In [1]: import numpy as np

In [2]: np.set_printoptions(precision=4, suppress=True, linewidth=140)

In [3]: K = np.load("mat.npy")

In [4]: K
Out[4]: 
array([[-9,  0,  0,  0],
       [ 3,  7,  0,  0],
       [-9,  7,  4,  0],
       [ 1, -9, -6,  7]])

In [5]: # triangular: eigenvalues sit on the diagonal

In [6]: evals, evecs = np.linalg.eig(K)

In [7]: np.sort(np.linalg.eigvals(np.linalg.inv(K)))
Out[7]: array([-0.1111,  0.1429,  0.1429,  0.25  ])

In [8]: evals
Out[8]: array([ 7.,  4.,  7., -9.])

In [9]: F = np.loadtxt("dump.csv", delimiter=",")

In [10]: F
Out[10]: 
array([[-1.,  0.,  0.,  0.],
       [-1.,  2.,  0.,  0.],
       [ 0.,  0., -1.,  0.],
       [ 0.,  0., -1.,  2.]])

In [11]: (F + F.T) / 2
Out[11]: 
array([[-1. , -0.5,  0. ,  0. ],
       [-0.5,  2. ,  0. ,  0. ],
       [ 0. ,  0. , -1. , -0.5],
       [ 0. ,  0. , -0.5,  2. ]])

In [12]: np.allclose(F @ F.T, F.T @ F)
Out[12]: False

In [13]: np.linalg.matrix_power(F, 3)
Out[13]: 
array([[-1.,  0.,  0.,  0.],
       [-3.,  8.,  0.,  0.],
       [ 0.,  0., -1.,  0.],
       [ 0.,  0., -3.,  8.]])

In [14]: np.trace(F)
Out[14]: np.float64(2.0)

In [15]: np.allclose(F, F.T)
Out[15]: False

In [16]: (F - F.T) / 2
Out[16]: 
array([[ 0. ,  0.5,  0. ,  0. ],
       [-0.5,  0. ,  0. ,  0. ],
       [ 0. ,  0. ,  0. ,  0.5],
       [ 0. ,  0. , -0.5,  0. ]])
